$ python -q
>>> import numpy as np
>>> np.set_printoptions(precision=2, suppress=True, linewidth=160)
>>> W0 = np.load("m.npy")
>>> W0
array([[-0.6 ,  0.8 , -0.9 ],
       [-0.98,  0.48, -0.63],
       [-0.7 ,  1.  , -0.4 ]])
>>> B = np.array([[2, 3], [0, 3], [3, 3]])
>>> np.einsum("ik,kj->ij", W0, B)
array([[-3.9 , -2.1 ],
       [-3.85, -3.39],
       [-2.6 , -0.3 ]])
>>> np.linalg.matrix_rank(W0 @ B)
np.int64(2)
>>> proj = np.triu(np.array([[-1, 1, 2], [1, -2, -2], [0, -2, 1]]), 1) + np.eye(3)
>>> B = proj @ W0 @ np.linalg.inv(proj)
>>> np.linalg.matrix_rank(B)
np.int64(3)
>>> round(float(np.trace(B)), 2), np.trace(W0)
(-0.52, np.float64(-0.52))
>>> np.poly(B)
array([ 1.  ,  0.52,  0.54, -0.36])
>>> r0, v = W0[1], W0[2]
>>> round(float(r0 @ v), 2)
1.42
>>> np.round(r0 @ r0, 2)
np.float64(1.59)
>>> pr = (r0 @ v) / (r0 @ r0) * r0
>>> round((v - pr) @ r0, 2)
np.float64(0.0)
>>> np.round(np.linalg.norm(r0 + v) ** 2 + np.linalg.norm(r0 - v) ** 2, 2)
np.float64(6.48)
>>> pr
array([-0.88,  0.43, -0.56])
>>> q, evecs = np.linalg.qr(W0[:, :2])[0], np.linalg.qr(W0[:, 2:])[0]
>>> sig = np.linalg.svd(q.T @ evecs, compute_uv=False)
>>> np.degrees(np.arccos(sig.clip(0, 1)))
array([21.97])
>>> sig
array([0.93])
>>> x = np.array([1, 1, 1])
>>> rhs = W0 @ x
>>> beta, lr = np.zeros(3), 1 / np.linalg.norm(W0, 2) ** 2
>>> for i in range(8):
...     beta -= lr * W0.T @ (W0 @ beta - rhs)
...     if i % 2 == 0: print(i, round(np.linalg.norm(W0 @ beta - rhs), 2))
... 
0 0.71
2 0.65
4 0.6
6 0.55
>>> round(np.linalg.cond(W0), 2)
np.float64(5.93)
>>> beta
array([0.52, 0.07, 0.47])
>>> C = np.array([[1.1, -0.3, -0.4], [-0.4, 0.6, 1.6]])
>>> rng = np.random.default_rng(34)
>>> mat = np.array([[7, 0],
...     [9, 7],
...     [7, 6],
...     [6, 0],
...     [7, 1],
...     [6, 8],
...     [2, 3],
...     [9, 0],
...     [6, 2],
...     [4, 5],
...     [5, 0],
...     [2, 8],
...     [9, 6],
...     [0, 3],
...     [5, 5],
...     [7, 1],
...     [7, 1],
...     [1, 8],
...     [3, 4],
...     [6, 0],
...     [8, 9],
...     [1, 3],
...     [0, 1],
...     [4, 6],
...     [3, 2]]) @ C + 0.05 * rng.normal(size=(25, 3))
>>> mat
array([[ 7.7 , -2.16, -2.67],
       [ 7.12,  1.53,  7.59],
       [ 5.3 ,  1.52,  6.81],
       [ 6.57, -1.77, -2.38],
       [ 7.29, -1.54, -1.24],
       [ 3.35,  3.01, 10.38],
       [ 1.04,  1.16,  4.04],
       [ 9.9 , -2.73, -3.55],
       [ 5.81, -0.56,  0.85],
       [ 2.42,  1.78,  6.41],
       [ 5.55, -1.53, -1.97],
       [-1.01,  4.18, 11.97],
       [ 7.45,  0.89,  6.02],
       [-1.3 ,  1.78,  4.81],
       [ 3.48,  1.54,  5.96],
       [ 7.33, -1.46, -1.18],
       [ 7.26, -1.41, -1.21],
       [-2.08,  4.45, 12.36],
       [ 1.72,  1.43,  5.22],
       [ 6.69, -1.87, -2.42],
       [ 5.24,  2.98, 11.24],
       [-0.09,  1.42,  4.27],
       [-0.41,  0.64,  1.56],
       [ 2.06,  2.32,  8.03],
       [ 2.49,  0.29,  1.98]])
>>> gram = np.cov(mat, rowvar=False)
>>> np.round(np.linalg.eigvalsh(gram)[::-1], 2) + 0
array([34.34,  6.13,  0.  ])
>>> np.argsort(-mat.std(axis=0).round(6), kind="stable")
array([2, 0, 1])
>>> np.corrcoef(mat.T)
array([[ 1.  , -0.74, -0.59],
       [-0.74,  1.  ,  0.98],
       [-0.59,  0.98,  1.  ]])
>>> round(np.corrcoef(mat[:, 1], mat[:, 2])[0, 1], 2)
np.float64(0.98)
>>> np.polyfit(mat[:, 1], mat[:, 2], 1)
array([2.42, 2.18])
>>> gram = W0.T @ W0
>>> gram
array([[ 1.81, -1.65,  1.44],
       [-1.65,  1.87, -1.42],
       [ 1.44, -1.42,  1.37]])
>>> np.allclose(gram, gram.T)
True
>>> np.diag(gram)
array([1.81, 1.87, 1.37])
>>> sig = 3 * 0.2 ** np.arange(5)
>>> feats = rng.normal(size=(28, 5)) * rng.permutation(sig)
>>> feats.round(2) + 0
array([[-2.11, -0.02, -0.03,  0.  , -0.72],
       [ 1.66, -0.13, -0.03,  0.  ,  0.19],
       [ 0.11,  0.21, -0.02,  0.  ,  0.19],
       [ 5.09, -0.13, -0.01,  0.  , -0.53],
       [-4.56, -0.03, -0.01,  0.  , -0.16],
       [-5.2 ,  0.17,  0.01,  0.  ,  0.41],
       [-1.11, -0.08, -0.01,  0.  , -0.28],
       [ 3.08, -0.06,  0.03,  0.  ,  1.12],
       [-1.62, -0.09, -0.02, -0.01,  0.44],
       [ 1.31,  0.01,  0.  ,  0.  , -0.54],
       [ 1.01,  0.04,  0.02,  0.01,  0.28],
       [-2.31,  0.06, -0.01,  0.  , -0.61],
       [-0.83, -0.01, -0.01,  0.  ,  1.1 ],
       [-0.07, -0.1 , -0.01,  0.01,  0.06],
       [ 3.04,  0.03,  0.02,  0.  ,  0.79],
       [ 0.78,  0.07,  0.03, -0.01,  0.85],
       [ 7.32, -0.02, -0.01,  0.  ,  0.42],
       [-0.26, -0.14, -0.02, -0.01, -0.43],
       [-2.93, -0.2 ,  0.01,  0.  ,  0.29],
       [-6.5 ,  0.1 ,  0.03,  0.  , -0.91],
       [-6.34,  0.1 , -0.01,  0.  , -0.19],
       [-5.43, -0.08, -0.01,  0.  ,  0.08],
       [-2.68,  0.09, -0.05,  0.  , -0.08],
       [ 2.29,  0.15,  0.01,  0.  , -0.42],
       [ 2.92,  0.  ,  0.01,  0.  ,  0.07],
       [-2.14,  0.3 ,  0.  ,  0.  , -0.27],
       [ 0.99, -0.06,  0.02,  0.  ,  0.17],
       [ 3.33,  0.04,  0.01,  0.  ,  0.83]])
>>> Xs = (feats - feats.mean(axis=0)) / feats.std(axis=0)
>>> np.argwhere(np.abs(Xs) > 2)
array([[ 8,  3],
       [15,  3],
       [16,  0],
       [22,  2],
       [25,  1]])
>>> beta = np.linalg.lstsq(np.delete(Xs, 0, axis=1), Xs[:, 0])[0]
>>> beta
array([-0.23,  0.06,  0.2 ,  0.3 ])
>>> B = feats / np.sqrt((feats ** 2).mean(axis=1, keepdims=True))
>>> np.linalg.matrix_rank(feats - feats.mean(axis=1, keepdims=True))
np.int64(4)
>>> x = np.array([1, 1, 2, 3, 0])
>>> np.round(feats * x, 2) + 0
array([[-2.11, -0.02, -0.06,  0.01,  0.  ],
       [ 1.66, -0.13, -0.07,  0.01,  0.  ],
       [ 0.11,  0.21, -0.04,  0.01,  0.  ],
       [ 5.09, -0.13, -0.02, -0.01,  0.  ],
       [-4.56, -0.03, -0.01, -0.01,  0.  ],
       [-5.2 ,  0.17,  0.02,  0.  ,  0.  ],
       [-1.11, -0.08, -0.03, -0.01,  0.  ],
       [ 3.08, -0.06,  0.07,  0.01,  0.  ],
       [-1.62, -0.09, -0.03, -0.03,  0.  ],
       [ 1.31,  0.01,  0.  ,  0.01,  0.  ],
       [ 1.01,  0.04,  0.04,  0.02,  0.  ],
       [-2.31,  0.06, -0.01,  0.  ,  0.  ],
       [-0.83, -0.01, -0.01,  0.01,  0.  ],
       [-0.07, -0.1 , -0.01,  0.02,  0.  ],
       [ 3.04,  0.03,  0.05, -0.01,  0.  ],
       [ 0.78,  0.07,  0.07, -0.03,  0.  ],
       [ 7.32, -0.02, -0.02,  0.  ,  0.  ],
       [-0.26, -0.14, -0.05, -0.02,  0.  ],
       [-2.93, -0.2 ,  0.01,  0.  ,  0.  ],
       [-6.5 ,  0.1 ,  0.07, -0.01,  0.  ],
       [-6.34,  0.1 , -0.01,  0.  ,  0.  ],
       [-5.43, -0.08, -0.01, -0.01,  0.  ],
       [-2.68,  0.09, -0.1 ,  0.  ,  0.  ],
       [ 2.29,  0.15,  0.02,  0.  ,  0.  ],
       [ 2.92,  0.  ,  0.02,  0.  ,  0.  ],
       [-2.14,  0.3 ,  0.01, -0.01,  0.  ],
       [ 0.99, -0.06,  0.04,  0.  ,  0.  ],
       [ 3.33,  0.04,  0.02,  0.01,  0.  ]])
